$ ipython --no-banner

In [1]: import numpy as np

In [2]: np.set_printoptions(precision=1, suppress=True, linewidth=120, sign=" ")

In [3]: rd = lambda a: np.round(a, 1) + 0

In [4]: other = np.array([[-3, 3], [2, -2]])

In [5]: W0 = np.kron(np.eye(2, dtype=int), other)

In [6]: W0
Out[6]: 
array([[-3,  3,  0,  0],
       [ 2, -2,  0,  0],
       [ 0,  0, -3,  3],
       [ 0,  0,  2, -2]])

In [7]: x = np.array([-1, 1, -3, 0])

In [8]: a = np.maximum(W0 @ x, 0)

In [9]: print(rd(np.tanh(W0 @ x)))
[ 1. -1.  1. -1.]

In [10]: W0.T @ a
Out[10]: array([-18,  18, -27,  27])

In [11]: W0 * (a > 1e-9)[:, None]
Out[11]: 
array([[-3,  3,  0,  0],
       [ 0,  0,  0,  0],
       [ 0,  0, -3,  3],
       [ 0,  0,  0,  0]])

In [12]: print(a)
[ 6  0  9  0]

In [13]: np.flatnonzero(a > 1e-9)
Out[13]: array([ 0,  2])

In [14]: (np.linalg.matrix_power((W0 != 0) + (W0.T != 0) + np.eye(4), 4) > 0).astype(int)
Out[14]: 
array([[ 1,  1,  0,  0],
       [ 1,  1,  0,  0],
       [ 0,  0,  1,  1],
       [ 0,  0,  1,  1]])

In [15]: [round(float(x), 1) for x in np.linalg.svd(W0, compute_uv=False)[:3]]
Out[15]: [5.1, 5.1, 0.0]

In [16]: rd(np.linalg.norm(W0, 2) / np.linalg.norm(W0))
Out[16]: np.float64(0.7)

In [17]: np.argsort(-np.linalg.norm(W0, axis=0).round(6), kind="stable")[:3]
Out[17]: array([ 0,  1,  2])

In [18]: other = W0 / np.sqrt((W0 ** 2).mean(axis=1, keepdims=True))

In [19]: rd(np.linalg.norm(other, axis=1))
Out[19]: array([ 2.,  2.,  2.,  2.])

In [20]: np.linalg.matrix_rank(W0 - W0.mean(axis=1, keepdims=True))
Out[20]: np.int64(2)

In [21]: W0 - W0.mean(axis=1, keepdims=True)
Out[21]: 
array([[-3.,  3.,  0.,  0.],
       [ 2., -2.,  0.,  0.],
       [ 0.,  0., -3.,  3.],
       [ 0.,  0.,  2., -2.]])

In [22]: A = np.load("x.npy")

In [23]: A
Out[23]: 
array([[ 2.1, -3.8, -3.1, -3.5, -0.3,  4.1,  1.8,  3.3],
       [-1.5,  3.2,  3.9,  3.8,  0.4, -3.2, -1.9, -3.9],
       [ 1.4, -2.6, -2.9, -3. ,  0.1,  2. ,  1.3,  2.5],
       [ 1.5, -3. , -3.2, -2.6,  0.2,  2.9,  1.3,  3.2],
       [ 1.3, -2.3, -2. , -2.2,  0. ,  2.1,  1.4,  2.6],
       [-1.7,  1.8,  1.9,  0.8, -0.4, -1.9, -1.1, -2. ],
       [-0.6,  1.2,  1. ,  1.3,  0.2, -1.9, -0.9, -1.7],
       [-0.4,  0.4,  0.8,  0.5,  0. , -0.6, -0.6, -0.4],
       [ 0.5, -1.4, -1.4, -1.1,  0.2,  1.1,  0.8,  1.1],
       [-0.3,  0.6,  1.2,  0.6,  0.2, -1.3, -0.6, -0.7],
       [ 1.2, -2.4, -2.4, -2. ,  0.1,  2.2,  0.6,  2.5],
       [ 0.9, -2.4, -1.8, -2. ,  0.1,  1.8,  0.8,  2.3],
       [-0.6,  1.3,  1.2,  1.8, -0.7, -1.4, -0.8, -1.3],
       [ 0.5, -1.2, -0.8, -0.8, -0.6,  0.8,  1.1,  1. ],
       [ 0.2,  0.1, -0.2,  0.4,  0. ,  0.1,  0.5,  0.3]])

In [24]: x = np.array([0, 0, 1, -2, 2, -2, 1, 1])

In [25]: (A @ x).argmax()
Out[25]: np.int64(2)

In [26]: np.sign((A @ x).round(6))
Out[26]: array([ 1., -1.,  1.,  1.,  1.,  1.,  0.,  0.,  1.,  1.,  1.,  1., -1.,  1., -1.])

In [27]: np.linalg.norm(A @ x) <= np.linalg.norm(A, 2) * np.linalg.norm(x) + 1e-9
Out[27]: np.True_

In [28]: def softmax(z):
    ...:     e = np.exp(z - z.max(axis=-1, keepdims=True))
    ...:     return e / e.sum(axis=-1, keepdims=True)
    ...: 

In [29]: rd(softmax(A).sum(axis=1))
Out[29]: array([ 1.,  1.,  1.,  1.,  1.,  1.,  1.,  1.,  1.,  1.,  1.,  1.,  1.,  1.,  1.])

In [30]: rd(softmax(A[0] + 2))
Out[30]: array([ 0.1,  0. ,  0. ,  0. ,  0. ,  0.6,  0.1,  0.3])

In [31]: scores = A @ A.T / np.sqrt(8)

In [32]: print(rd(softmax(scores)[0] @ A))
[ 2.1 -3.8 -3.1 -3.5 -0.3  4.1  1.8  3.3]

In [33]: softmax(scores).round(6).argmax(axis=1)
Out[33]: array([ 0,  1,  0,  0,  0,  1,  1,  1,  0,  1,  0,  0,  1,  0,  0])

In [34]: x = np.array([-1, -1, -3, -2, -3, 1, -2, 0])

In [35]: a = np.maximum(A @ x, 0)

In [36]: np.flatnonzero(a > 1e-9)
Out[36]: array([  0,   2,   3,   4,   8,  10,  11,  13])

In [37]: rd(a)
Out[37]: array([ 19.4,   0. ,  15. ,  16. ,  10.7,   0. ,   0. ,   0. ,   6.2,   0. ,  13.1,  10.8,   0. ,   5.1,   0. ])

In [38]: rd(A.T @ a)
Out[38]: array([ 130.7, -257.5, -239.9, -236.7,   -0.5,  237.6,  117.3,  250. ])

In [39]: rd(np.tanh(A @ x))
Out[39]: array([ 1. , -1. ,  1. ,  1. ,  1. , -1. , -1. , -1. ,  1. , -1. ,  1. ,  1. , -1. ,  1. , -0.9])

In [40]: A * (a > 1e-9)[:, None]
Out[40]: 
array([[ 2.1, -3.8, -3.1, -3.5, -0.3,  4.1,  1.8,  3.3],
       [-0. ,  0. ,  0. ,  0. ,  0. , -0. , -0. , -0. ],
       [ 1.4, -2.6, -2.9, -3. ,  0.1,  2. ,  1.3,  2.5],
       [ 1.5, -3. , -3.2, -2.6,  0.2,  2.9,  1.3,  3.2],
       [ 1.3, -2.3, -2. , -2.2,  0. ,  2.1,  1.4,  2.6],
       [-0. ,  0. ,  0. ,  0. , -0. , -0. , -0. , -0. ],
       [-0. ,  0. ,  0. ,  0. ,  0. , -0. , -0. , -0. ],
       [-0. ,  0. ,  0. ,  0. ,  0. , -0. , -0. , -0. ],
       [ 0.5, -1.4, -1.4, -1.1,  0.2,  1.1,  0.8,  1.1],
       [-0. ,  0. ,  0. ,  0. ,  0. , -0. , -0. , -0. ],
       [ 1.2, -2.4, -2.4, -2. ,  0.1,  2.2,  0.6,  2.5],
       [ 0.9, -2.4, -1.8, -2. ,  0.1,  1.8,  0.8,  2.3],
       [-0. ,  0. ,  0. ,  0. , -0. , -0. , -0. , -0. ],
       [ 0.5, -1.2, -0.8, -0.8, -0.6,  0.8,  1.1,  1. ],
       [ 0. ,  0. , -0. ,  0. ,  0. ,  0. ,  0. ,  0. ]])
